>>> import numpy as np
>>> from numpy import linalg as LA
>>> np.set_printoptions(precision=1, suppress=True, linewidth=140)
>>> A = np.array([[1, 1, -3, 2, 2, 0, -1, 2],
...     [1, 1, 1, -3, 2, 2, 0, -1],
...     [-3, 1, 1, 1, -3, 2, 2, 0],
...     [2, -3, 1, 1, 1, -3, 2, 2],
...     [2, 2, -3, 1, 1, 1, -3, 2],
...     [0, 2, 2, -3, 1, 1, 1, -3],
...     [-1, 0, 2, 2, -3, 1, 1, 1],
...     [2, -1, 0, 2, 2, -3, 1, 1]])
>>> print(LA.cond(A) > 100)
True
>>> print(round(LA.norm(A, 2) / LA.norm(A), 1))
0.6
>>> print(LA.matrix_rank(A, rtol=0.1))
6
>>> out = np.array([[1, -1, -2], [3, 1, -1], [1, 0, 2]])
>>> basis = np.array([[1, 1], [0, 3]])
>>> X = np.block([[out, np.zeros((3, 2))], [np.zeros((2, 3)), basis]])
>>> print(X)
[[ 1. -1. -2.  0.  0.]
 [ 3.  1. -1.  0.  0.]
 [ 1.  0.  2.  0.  0.]
 [ 0.  0.  0.  1.  1.]
 [ 0.  0.  0.  0.  3.]]
>>> print(np.allclose(X @ X.T, X.T @ X))
False
>>> print(np.sort(np.abs(LA.eigvals(X))))
[1.  1.8 2.5 2.5 3. ]
>>> print(np.trace(X))
8.0
>>> out = np.array([[3, 0, 2], [2, -2, 3]])
>>> basis = np.kron(out, X)
>>> print(np.round(LA.norm(basis, 2), 1), round(float(LA.norm(out, 2) * LA.norm(X, 2)), 1))
19.0 19.0
>>> print(basis)
[[ 3. -3. -6.  0.  0.  0. -0. -0.  0.  0.  2. -2. -4.  0.  0.]
 [ 9.  3. -3.  0.  0.  0.  0. -0.  0.  0.  6.  2. -2.  0.  0.]
 [ 3.  0.  6.  0.  0.  0.  0.  0.  0.  0.  2.  0.  4.  0.  0.]
 [ 0.  0.  0.  3.  3.  0.  0.  0.  0.  0.  0.  0.  0.  2.  2.]
 [ 0.  0.  0.  0.  9.  0.  0.  0.  0.  0.  0.  0.  0.  0.  6.]
 [ 2. -2. -4.  0.  0. -2.  2.  4. -0. -0.  3. -3. -6.  0.  0.]
 [ 6.  2. -2.  0.  0. -6. -2.  2. -0. -0.  9.  3. -3.  0.  0.]
 [ 2.  0.  4.  0.  0. -2. -0. -4. -0. -0.  3.  0.  6.  0.  0.]
 [ 0.  0.  0.  2.  2. -0. -0. -0. -2. -2.  0.  0.  0.  3.  3.]
 [ 0.  0.  0.  0.  6. -0. -0. -0. -0. -6.  0.  0.  0.  0.  9.]]
>>> print(basis.shape)
(10, 15)
>>> rng = np.random.default_rng(5425)
>>> idx = rng.permutation(5)
>>> print(idx)
[3 2 4 0 1]
>>> out = X[idx][:, idx]
>>> print(np.round(LA.det(out), 1), np.round(LA.det(X[idx]), 1))
33.0 -33.0
>>> m1 = np.load("dump.npy")
>>> print(m1)
[[-0.5 -0.7  0.1  0.2  0.5]
 [ 0.5 -0.3 -0.2 -0.6  0.5]
 [-0.3  0.1 -1.   0.1  0.1]
 [-0.6  0.5  0.2 -0.5  0.3]
 [ 0.3  0.4  0.1  0.5  0.7]]
>>> # columns are unit length and at right angles
>>> O = m1.astype(float).copy()
>>> for j in range(5):
...     O[:, j] -= O[:, :j] @ (O[:, :j].T @ O[:, j])
...     O[:, j] /= LA.norm(O[:, j])
... 
>>> print(np.round(O.T @ m1, 1) + 0)
[[1. 0. 0. 0. 0.]
 [0. 1. 0. 0. 0.]
 [0. 0. 1. 0. 0.]
 [0. 0. 0. 1. 0.]
 [0. 0. 0. 0. 1.]]
>>> x = np.array([-2, 3, -3, 3, 0])
>>> y = m1 @ x
>>> print(y)
[-0.9 -3.3  3.8  0.5  2.2]
>>> print(np.round(LA.solve(m1, 4 * y), 1) + 0)
[ -8.  12. -12.  12.   0.]
>>> F = np.loadtxt("case14.csv", delimiter=",")
>>> print(F.round(1) + 0)
[[-0.5 -0.3  0.2  0.6 -0.2 -0.3 -0.1  0.  -0.2 -0.2 -0.1 -0.4]
 [ 0.1 -0.5  0.3 -0.3 -0.2  0.2 -0.4  0.3  0.1  0.   0.5 -0.2]
 [ 0.  -0.1 -0.2  0.  -0.3 -0.3  0.2  0.7 -0.2  0.   0.1  0.5]
 [-0.3  0.1 -0.5 -0.2 -0.1  0.5 -0.1  0.2 -0.4  0.2  0.  -0.3]
 [ 0.5  0.  -0.2  0.2 -0.2 -0.3 -0.5  0.  -0.1  0.5 -0.2  0. ]
 [-0.2  0.1 -0.1 -0.2  0.4 -0.5  0.1 -0.2 -0.2  0.2  0.6 -0.1]
 [ 0.4  0.3  0.   0.3  0.   0.2 -0.2  0.  -0.4 -0.5  0.4  0.1]
 [ 0.  -0.1 -0.5  0.3 -0.4  0.1  0.2 -0.2  0.5  0.   0.4  0. ]
 [ 0.2 -0.2  0.3  0.2 -0.1  0.3  0.5 -0.2 -0.4  0.4  0.1  0.1]
 [ 0.3 -0.3 -0.2 -0.4 -0.2 -0.2  0.3 -0.2 -0.2 -0.4 -0.3 -0.4]
 [-0.3 -0.3 -0.1 -0.2 -0.2  0.1 -0.3 -0.5 -0.2 -0.1 -0.1  0.6]
 [-0.1  0.5  0.3 -0.2 -0.7 -0.1  0.  -0.2  0.   0.1  0.1 -0.1]]
>>> # columns are unit length and at right angles
>>> idx = rng.permutation(12)
>>> print(idx)
[ 5  3 11  2  4  1  6  0  8  9  7 10]
>>> out = F[idx][:, idx]
>>> print(np.diag(out))
[-0.5 -0.2 -0.1 -0.2 -0.2 -0.5 -0.2 -0.5 -0.4 -0.4 -0.2 -0.1]
>>> print(np.allclose(out, F))
False
>>> print(np.round(LA.det(out), 1), np.round(LA.det(F[idx]), 1))
-1.0 1.0
>>> t = np.radians(180)
>>> R = np.eye(12)
>>> R[5, 5] = R[7, 7] = np.cos(t)
>>> R[5, 7], R[7, 5] = -np.sin(t), np.sin(t)
>>> print(R.round(1) + 0)
[[ 1.  0.  0.  0.  0.  0.  0.  0.  0.  0.  0.  0.]
 [ 0.  1.  0.  0.  0.  0.  0.  0.  0.  0.  0.  0.]
 [ 0.  0.  1.  0.  0.  0.  0.  0.  0.  0.  0.  0.]
 [ 0.  0.  0.  1.  0.  0.  0.  0.  0.  0.  0.  0.]
 [ 0.  0.  0.  0.  1.  0.  0.  0.  0.  0.  0.  0.]
 [ 0.  0.  0.  0.  0. -1.  0.  0.  0.  0.  0.  0.]
 [ 0.  0.  0.  0.  0.  0.  1.  0.  0.  0.  0.  0.]
 [ 0.  0.  0.  0.  0.  0.  0. -1.  0.  0.  0.  0.]
 [ 0.  0.  0.  0.  0.  0.  0.  0.  1.  0.  0.  0.]
 [ 0.  0.  0.  0.  0.  0.  0.  0.  0.  1.  0.  0.]
 [ 0.  0.  0.  0.  0.  0.  0.  0.  0.  0.  1.  0.]
 [ 0.  0.  0.  0.  0.  0.  0.  0.  0.  0.  0.  1.]]
>>> out = F @ R.T
>>> print(LA.svd(F, compute_uv=False), LA.svd(out, compute_uv=False))
[1. 1. 1. 1. 1. 1. 1. 1. 1. 1. 1. 1.] [1. 1. 1. 1. 1. 1. 1. 1. 1. 1. 1. 1.]
>>> print(np.allclose(F @ F.T, out @ out.T))
True
>>> print(round(float(LA.det(R)), 1), np.trace(R))
1.0 8.0
>>> print(np.round(F - F[0], 1) + 0)
[[ 0.   0.   0.   0.   0.   0.   0.   0.   0.   0.   0.   0. ]
 [ 0.6 -0.2  0.1 -0.9  0.1  0.5 -0.3  0.3  0.3  0.2  0.5  0.2]
 [ 0.4  0.2 -0.4 -0.6  0.   0.   0.3  0.7  0.   0.1  0.1  0.8]
 [ 0.1  0.4 -0.7 -0.7  0.1  0.8  0.   0.2 -0.2  0.4  0.1  0. ]
 [ 0.9  0.3 -0.4 -0.3  0.1  0.  -0.4  0.   0.1  0.6 -0.1  0.3]
 [ 0.3  0.4 -0.3 -0.8  0.6 -0.2  0.1 -0.2  0.   0.3  0.7  0.3]
 [ 0.8  0.6 -0.2 -0.2  0.2  0.4 -0.1  0.  -0.2 -0.4  0.4  0.4]
 [ 0.5  0.2 -0.7 -0.3 -0.2  0.4  0.3 -0.2  0.7  0.2  0.5  0.4]
 [ 0.7  0.1  0.1 -0.4  0.1  0.6  0.6 -0.2 -0.2  0.6  0.1  0.4]
 [ 0.8  0.  -0.4 -1.   0.   0.   0.4 -0.2  0.  -0.2 -0.2  0. ]
 [ 0.2  0.  -0.3 -0.8  0.   0.4 -0.2 -0.5  0.   0.1  0.   0.9]
 [ 0.4  0.9  0.1 -0.8 -0.5  0.1  0.1 -0.2  0.2  0.3  0.1  0.3]]
>>> F[:, 12]
Traceback (most recent call last):
  File "<python-input-53>", line 1, in <module>
    F[:, 12]
    ~^^^^^^^
IndexError: index 12 is out of bounds for axis 1 with size 12
>>> LA.rank(F)
Traceback (most recent call last):
  File "<python-input-54>", line 1, in <module>
    LA.rank(F)
    ^^^^^^^
AttributeError: module 'numpy.linalg' has no attribute 'rank'
>>> print(np.round(F.mean(axis=0), 1) + 0)
[ 0.  -0.1 -0.1  0.  -0.2 -0.1  0.   0.  -0.1  0.   0.1  0. ]
>>> print(round(np.abs(F).max(), 1))
0.7
>>> left, s, Vh = LA.svd(F, full_matrices=False)
>>> print((s > 1e-8).sum())
12
>>> print(round(float(np.sqrt((s ** 2).sum())), 1), round(float(LA.norm(F)), 1))
3.5 3.5
>>> print(np.round(left.T @ left, 1) + 0)
[[1. 0. 0. 0. 0. 0. 0. 0. 0. 0. 0. 0.]
 [0. 1. 0. 0. 0. 0. 0. 0. 0. 0. 0. 0.]
 [0. 0. 1. 0. 0. 0. 0. 0. 0. 0. 0. 0.]
 [0. 0. 0. 1. 0. 0. 0. 0. 0. 0. 0. 0.]
 [0. 0. 0. 0. 1. 0. 0. 0. 0. 0. 0. 0.]
 [0. 0. 0. 0. 0. 1. 0. 0. 0. 0. 0. 0.]
 [0. 0. 0. 0. 0. 0. 1. 0. 0. 0. 0. 0.]
 [0. 0. 0. 0. 0. 0. 0. 1. 0. 0. 0. 0.]
 [0. 0. 0. 0. 0. 0. 0. 0. 1. 0. 0. 0.]
 [0. 0. 0. 0. 0. 0. 0. 0. 0. 1. 0. 0.]
 [0. 0. 0. 0. 0. 0. 0. 0. 0. 0. 1. 0.]
 [0. 0. 0. 0. 0. 0. 0. 0. 0. 0. 0. 1.]]
>>> print(np.cumsum(s ** 2) / np.sum(s ** 2))
[0.1 0.2 0.3 0.3 0.4 0.5 0.6 0.7 0.8 0.8 0.9 1. ]
>>> data = np.load("layer9.npy")
>>> print(data)
[[ 1 -1 -1  1 -1  1  1 -1]
 [ 1  1 -1 -1 -1 -1  1  1]
 [ 1 -1  1 -1 -1  1 -1  1]
 [ 1  1  1  1  1  1  1  1]
 [ 1  1  1  1 -1 -1 -1 -1]
 [ 1 -1  1 -1  1 -1  1 -1]
 [ 1 -1 -1  1  1 -1 -1  1]
 [ 1  1 -1 -1  1  1 -1 -1]]
>>> gram = A.T @ A
>>> print(np.allclose(gram, gram.T))
True
>>> print(np.round(LA.eigvalsh(gram)[::-1], 1) + 0)
[87.3 60.9 48.8  7.5  5.7  3.3  0.5  0. ]
>>> print(LA.matrix_rank(gram))
7
>>> print(np.round(LA.svd(A, compute_uv=False) ** 2, 1) + 0)
[87.3 60.9 48.8  7.5  5.7  3.3  0.5  0. ]
>>> print(np.trace(gram), (A ** 2).sum())
214 214
>>> idx = rng.permutation(8)
>>> print(idx)
[3 2 6 0 4 5 7 1]
>>> out = data[idx][:, idx]
>>> print(round(LA.det(out), 1), round(LA.det(data[idx]), 1))
4096.0 4096.0
>>> f = np.array([4, 5, -1, -5, 5, -1, 0, -4])
>>> out = data + np.outer(f, np.eye(8)[0])
>>> print(out)
[[ 5. -1. -1.  1. -1.  1.  1. -1.]
 [ 6.  1. -1. -1. -1. -1.  1.  1.]
 [ 0. -1.  1. -1. -1.  1. -1.  1.]
 [-4.  1.  1.  1.  1.  1.  1.  1.]
 [ 6.  1.  1.  1. -1. -1. -1. -1.]
 [ 0. -1.  1. -1.  1. -1.  1. -1.]
 [ 1. -1. -1.  1.  1. -1. -1.  1.]
 [-3.  1. -1. -1.  1.  1. -1. -1.]]
>>> print(round(float(LA.det(out) / LA.det(data)), 1), np.round(1 + LA.solve(data, f)[0], 1))
1.4 1.4
>>> print(LA.matrix_rank(LA.inv(out) - LA.inv(data), tol=1e-8))
1
>>> print(LA.matrix_rank(out - data))
1
>>> T = np.stack([data, -1 * data, data[::-1]])
>>> print(T.sum(axis=0))
[[ 1  1 -1 -1  1  1 -1 -1]
 [ 1 -1 -1  1  1 -1 -1  1]
 [ 1 -1  1 -1  1 -1  1 -1]
 [ 1  1  1  1 -1 -1 -1 -1]
 [ 1  1  1  1  1  1  1  1]
 [ 1 -1  1 -1 -1  1 -1  1]
 [ 1  1 -1 -1 -1 -1  1  1]
 [ 1 -1 -1  1 -1  1  1 -1]]
>>> print(LA.matrix_rank(T.reshape(3, -1)))
2
>>> out = np.array([[-2, -4],
...     [0, -1],
...     [-5, 3],
...     [4, -2],
...     [-1, -2],
...     [2, 2],
...     [3, 0],
...     [-3, 3]])
>>> print(data @ out)
[[ 16  -7]
 [ -2  -3]
 [-14   9]
 [ -2  -1]
 [ -4  -7]
 [ -8  -5]
 [ -2  -9]
 [  0  -9]]
>>> print(out.T @ data.T)
[[ 16  -2 -14  -2  -4  -8  -2   0]
 [ -7  -3   9  -1  -7  -5  -9  -9]]
>>> print(np.einsum("ik,kj->ij", data, out))
[[ 16  -7]
 [ -2  -3]
 [-14   9]
 [ -2  -1]
 [ -4  -7]
 [ -8  -5]
 [ -2  -9]
 [  0  -9]]
>>> out @ data
Traceback (most recent call last):
  File "<python-input-87>", line 1, in <module>
    out @ data
    ~~~~^~~~~~
ValueError: matmul: Input operand 1 has a mismatch in its core dimension 0, with gufunc signature (n?,k),(k,m?)->(n?,m?) (size 8 is different from 2)
>>> print(np.einsum("ij,ij->i", data, data))
[8 8 8 8 8 8 8 8]
>>> W0 = rng.normal(size=(36, 13)) + 20 * np.array([2, 3, -1, -2, -3, -1, 1, 2, 0, -1, 1, -1, -2])
>>> print(W0.round(1) + 0)
[[ 41.   60.8 -21.5 -42.4 -60.  -19.3  19.7  41.4  -0.7 -22.9  20.6 -18.9 -38.8]
 [ 38.8  58.6 -19.1 -39.8 -59.7 -19.5  21.2  42.9  -0.7 -20.7  20.1 -19.7 -40.5]
 [ 39.9  59.  -22.2 -40.5 -61.9 -20.6  19.9  41.2  -0.9 -19.7  22.5 -21.4 -40.3]
 [ 39.7  61.2 -20.  -38.4 -59.7 -20.   20.2  40.3  -0.2 -19.2  19.5 -20.8 -40.4]
 [ 40.6  59.9 -19.5 -40.6 -61.1 -18.9  20.8  40.9  -1.5 -19.7  20.8 -20.2 -41.1]
 [ 39.6  59.7 -19.  -38.7 -60.  -18.9  19.4  40.6  -0.6 -19.3  20.9 -20.3 -37.9]
 [ 40.7  59.5 -20.9 -38.  -59.2 -21.1  18.8  38.5  -1.1 -19.   19.8 -19.  -38.4]
 [ 40.1  60.5 -20.1 -39.9 -59.4 -18.6  20.3  40.6   1.  -22.4  20.1 -20.3 -39.8]
 [ 39.4  58.4 -18.4 -40.1 -59.2 -20.4  20.7  41.1   1.2 -19.5  21.2 -19.3 -39.6]
 [ 40.3  60.8 -19.4 -39.7 -58.3 -19.6  20.8  39.    1.  -19.5  20.9 -17.8 -38.4]
 [ 40.1  60.9 -20.3 -40.7 -58.5 -21.   18.5  41.4   1.1 -19.7  20.9 -19.1 -39.5]
 [ 39.5  59.8 -18.7 -40.7 -58.6 -20.7  20.   38.9   0.8 -19.4  17.4 -20.4 -40.3]
 [ 39.1  59.5 -22.2 -40.2 -61.8 -19.5  20.   38.1  -0.5 -20.6  18.4 -21.6 -41.4]
 [ 36.7  59.8 -20.1 -40.4 -60.5 -19.8  20.7  40.   -0.9 -18.1  21.5 -21.  -40.8]
 [ 40.8  60.1 -19.5 -40.  -60.5 -21.   19.7  40.1  -0.9 -19.1  19.6 -21.2 -40.8]
 [ 41.   59.  -20.7 -39.6 -59.  -20.1  21.   40.2  -1.5 -21.8  20.  -21.4 -39.1]
 [ 40.7  59.7 -20.2 -39.  -59.6 -20.4  22.3  39.3   0.5 -20.3  19.1 -19.7 -38.7]
 [ 40.2  59.4 -21.  -39.1 -58.3 -20.8  18.3  41.3  -0.1 -18.9  19.9 -22.4 -41. ]
 [ 40.8  59.4 -20.8 -38.9 -60.5 -21.4  21.   38.6   0.3 -18.9  20.9 -19.1 -41.2]
 [ 39.9  60.6 -20.6 -40.3 -59.6 -17.9  18.3  40.4  -0.1 -19.9  21.  -19.3 -40.8]
 [ 39.6  59.  -18.4 -40.4 -60.6 -18.1  20.5  39.1  -2.3 -19.   20.9 -19.6 -39.8]
 [ 39.5  59.8 -20.4 -38.7 -59.6 -19.6  19.2  39.3  -1.1 -18.8  18.2 -19.8 -40.8]
 [ 38.6  58.9 -21.9 -38.9 -59.9 -18.8  20.   39.4   0.7 -22.3  20.4 -20.1 -40.4]
 [ 40.8  62.5 -19.5 -40.9 -59.2 -21.4  19.7  38.7  -1.4 -19.6  19.6 -18.3 -39.5]
 [ 38.3  60.1 -20.  -39.5 -60.3 -22.1  19.7  40.7   1.2 -20.7  19.7 -19.1 -40. ]
 [ 39.7  61.2 -16.5 -40.  -59.5 -19.8  21.   40.7   0.3 -19.6  20.3 -19.2 -40.7]
 [ 41.   59.3 -20.6 -39.7 -60.2 -21.2  22.5  40.7   0.2 -19.6  19.3 -19.9 -40.3]
 [ 41.1  59.6 -20.2 -41.2 -59.6 -19.6  20.4  40.8  -1.2 -20.6  18.3 -18.6 -41.1]
 [ 38.4  61.  -22.6 -39.9 -59.8 -20.7  19.5  40.6   0.3 -20.1  19.6 -20.8 -40.5]
 [ 41.2  60.5 -20.3 -39.8 -60.1 -19.5  20.3  38.6   0.  -19.9  20.5 -20.9 -39.1]
 [ 38.   59.9 -19.8 -40.1 -60.3 -20.8  20.2  40.   -1.1 -22.2  20.8 -20.3 -40.3]
 [ 39.4  59.7 -18.1 -40.8 -62.7 -18.7  19.8  38.7   0.2 -19.7  21.1 -19.5 -40.3]
 [ 39.4  59.8 -21.6 -38.5 -60.6 -19.4  17.9  37.7  -0.4 -20.   19.9 -20.3 -39.9]
 [ 41.3  60.3 -20.6 -38.9 -60.2 -18.3  20.   40.2   0.8 -21.7  20.6 -20.3 -40.2]
 [ 39.   60.1 -19.7 -40.6 -59.9 -21.   19.   40.5  -0.2 -19.1  20.2 -21.5 -40.6]
 [ 40.2  58.5 -21.5 -40.  -60.  -20.5  18.2  38.7  -1.8 -19.1  19.  -19.5 -38.6]]
>>> x = np.array([9, -7, 9, -8, -2, -8, -8, -4, 7, -3, -7, -8, -7])
>>> y = W0 @ x
>>> print(LA.solve(W0.T @ W0, W0.T @ y))
[ 9. -7.  9. -8. -2. -8. -8. -4.  7. -3. -7. -8. -7.]
>>> print(LA.lstsq(W0, y)[0])
[ 9. -7.  9. -8. -2. -8. -8. -4.  7. -3. -7. -8. -7.]
>>> y = y + 0.3 * rng.normal(size=36)
>>> print(y)
[382.  378.2 383.6 381.8 390.3 366.  380.1 392.5 403.5 361.5 398.3 448.3 416.4 358.7 431.3 396.7 383.5 424.8 398.5 378.1 376.8 393.1 374.4
 394.1 401.7 404.5 400.6 411.5 375.3 400.3 389.9 413.1 391.7 391.6 421.7 400.1]
>>> c, *_ = LA.lstsq(W0, y)
>>> print(round(LA.norm(y - W0 @ c), 1))
1.4
>>> print(c.round())
[ 9. -7.  9. -8. -2. -8. -8. -4.  7. -3. -7. -8. -7.]
>>> print(np.round(W0.T @ (y - W0 @ c), 1) + 0)
[0. 0. 0. 0. 0. 0. 0. 0. 0. 0. 0. 0. 0.]
>>> print([round(float(LA.norm(LA.solve(W0.T @ W0 + lam * np.eye(13), W0.T @ y))), 2) for lam in (0, 1, 10, 100)])
[25.27, 23.81, 16.25, 5.48]
